>>> import numpy as np
>>> np.set_printoptions(suppress=True, linewidth=200)
>>> m1 = np.load("sample6.npy")
>>> m1.round(1) + 0
array([[ 0. ,  0.1, -0.1,  0. ,  0.1],
       [ 0.1,  0.6, -0.3, -0.1,  0.3],
       [-0.1, -0.3,  0.2,  0.1, -0.2],
       [ 0. , -0.1,  0.1,  0. , -0.1],
       [ 0.1,  0.3, -0.2, -0.1,  0.2]])
>>> # symmetric, so the eigenvalues are real
>>> x0 = np.array([4, 3, 3, 9, 9])
>>> np.round(m1 @ x0, 1)
array([ 0.6,  3.1, -1.9, -0.6,  1.9])
>>> np.round(np.linalg.eigvals(m1).sum().real, 1)
np.float64(1.0)
>>> round(float(np.einsum("ij,ji->", m1, m1)), 1)
1.0
>>> round(np.linalg.det(2 * m1), 1), round(float(np.linalg.det(m1)), 1)
(np.float64(-0.0), -0.0)
>>> np.round(np.linalg.det(m1.T), 1)
np.float64(-0.0)
>>> np.round(np.kron(np.eye(2, dtype=int), m1), 1) + 0
array([[ 0. ,  0.1, -0.1,  0. ,  0.1,  0. ,  0. ,  0. ,  0. ,  0. ],
       [ 0.1,  0.6, -0.3, -0.1,  0.3,  0. ,  0. ,  0. ,  0. ,  0. ],
       [-0.1, -0.3,  0.2,  0.1, -0.2,  0. ,  0. ,  0. ,  0. ,  0. ],
       [ 0. , -0.1,  0.1,  0. , -0.1,  0. ,  0. ,  0. ,  0. ,  0. ],
       [ 0.1,  0.3, -0.2, -0.1,  0.2,  0. ,  0. ,  0. ,  0. ,  0. ],
       [ 0. ,  0. ,  0. ,  0. ,  0. ,  0. ,  0.1, -0.1,  0. ,  0.1],
       [ 0. ,  0. ,  0. ,  0. ,  0. ,  0.1,  0.6, -0.3, -0.1,  0.3],
       [ 0. ,  0. ,  0. ,  0. ,  0. , -0.1, -0.3,  0.2,  0.1, -0.2],
       [ 0. ,  0. ,  0. ,  0. ,  0. ,  0. , -0.1,  0.1,  0. , -0.1],
       [ 0. ,  0. ,  0. ,  0. ,  0. ,  0.1,  0.3, -0.2, -0.1,  0.2]])
>>> rank = np.linalg.matrix_rank(m1)
>>> rank
np.int64(1)
>>> null = np.linalg.svd(m1)[2][rank:].T
>>> [int(np.linalg.matrix_rank(m1[:i])) for i in range(1, len(m1) + 1)]
[1, 1, 1, 1, 1]
>>> np.round(null @ null.T, 1) + 0
array([[ 1. , -0.1,  0.1,  0. , -0.1],
       [-0.1,  0.4,  0.3,  0.1, -0.3],
       [ 0.1,  0.3,  0.8, -0.1,  0.2],
       [ 0. ,  0.1, -0.1,  1. ,  0.1],
       [-0.1, -0.3,  0.2,  0.1,  0.8]])
>>> np.linalg.matrix_rank(m1.T @ m1), np.linalg.matrix_rank(m1 @ m1.T)
(np.int64(1), np.int64(1))
>>> M2 = np.array([[3, -3, 0], [-3, 0, 3]])
>>> cent = np.kron(M2, m1)
>>> np.linalg.matrix_rank(cent)
np.int64(2)
>>> cent.shape
(10, 15)
>>> round(np.linalg.norm(cent, 2), 1), np.round(np.linalg.norm(M2, 2) * np.linalg.norm(m1, 2), 1)
(np.float64(5.2), np.float64(5.2))
>>> W0 = np.load("run13.npy")
>>> W0
array([[ 0.2, -0.3,  1.8,  1.3,  1. , -0.3,  1.3],
       [-0.6,  0.2,  0. ,  1. ,  1.2, -1.1, -0.4],
       [-0.3, -0.4, -0.9,  0.2, -0.5,  0.1,  0.6],
       [ 1. ,  1. , -0.7,  1.6,  1.1,  0.6, -1.3],
       [ 2.5,  0.1, -1. ,  0. ,  1.2,  0.6,  1.5]])
>>> W1 = np.array([[2, -3, 2, 3],
...     [2, -1, 2, 0],
...     [-3, -1, 1, 0],
...     [-3, 3, 1, 0],
...     [3, -1, 3, -3],
...     [-2, -3, 3, 0],
...     [-3, -3, 3, 3]])
>>> c = np.array([-8, -8, 9, 4])
>>> H = np.maximum(W0 @ W1 + c, 0)
>>> H.round(1)
array([[ 0. ,  0. , 17.9,  5.5],
       [ 0. ,  0. ,  8.3,  0. ],
       [ 0. ,  0. ,  7.5,  6.4],
       [ 0. ,  0. , 15.1,  0. ],
       [ 0. ,  0. , 23.1, 12.4]])
>>> (H > 0).astype(int)
array([[0, 0, 1, 1],
       [0, 0, 1, 0],
       [0, 0, 1, 1],
       [0, 0, 1, 0],
       [0, 0, 1, 1]])
>>> cent = np.array([[-1, 1], [0, 0], [1, 0], [1, 1]])
>>> np.round(H @ cent, 1)
array([[23.4,  5.5],
       [ 8.3,  0. ],
       [13.9,  6.4],
       [15.1,  0. ],
       [35.5, 12.4]])
>>> (H @ cent).round(6).argmax(axis=1)
array([0, 0, 0, 0, 0])
